$ python3 -q
>>> import numpy as np
>>> np.set_printoptions(precision=2, suppress=True, linewidth=200)
>>> out = np.array([[1, 1, 2], [-1, -2, -1], [-2, 2, 2]])
>>> arr = out - out.T
>>> arr
array([[ 0,  2,  4],
       [-2,  0, -3],
       [-4,  3,  0]])
>>> U, sig, Vt = np.linalg.svd(arr)
>>> np.argmax(sig[:-1] / (sig[1:] + 1e-6)) + 1
np.int64(2)
>>> out = U[:, :2] @ np.diag(sig[:2]) @ Vt[:2]
>>> np.linalg.matrix_rank(arr, rtol=0.05)
np.int64(2)
>>> np.round(np.abs(arr - out).max(), 2)
np.float64(0.0)
>>> np.round(np.linalg.norm(arr - out, 2), 2), np.round(sig[2], 2)
(np.float64(0.0), np.float64(0.0))
>>> [round(float(x), 2) for x in np.linalg.svd(arr, compute_uv=False)[:3]]
[5.39, 5.39, 0.0]
>>> np.linalg.matrix_rank(arr, rtol=0.1)
np.int64(2)
>>> np.argsort(-np.linalg.norm(arr, axis=0).round(6), kind="stable")[:3]
array([2, 0, 1])
>>> U, sig, Vt = np.linalg.svd(arr)
>>> vecs = Vt[:(sig > 1e-8).sum()]
>>> rng = np.random.default_rng(894306)
>>> vec = arr[0] + 2 * arr[2] + rng.integers(2) * np.eye(3)[2]
>>> vec
array([-8.,  8.,  4.])
>>> np.linalg.matrix_rank(np.vstack([arr, vec]))
np.int64(2)
>>> round(float(np.linalg.norm(vec - vecs.T @ vecs @ vec)), 2)
0.0
>>> T = np.stack([arr, 4 * arr, arr[::-1]])
>>> np.linalg.matrix_rank(T.reshape(3, -1))
np.int64(2)
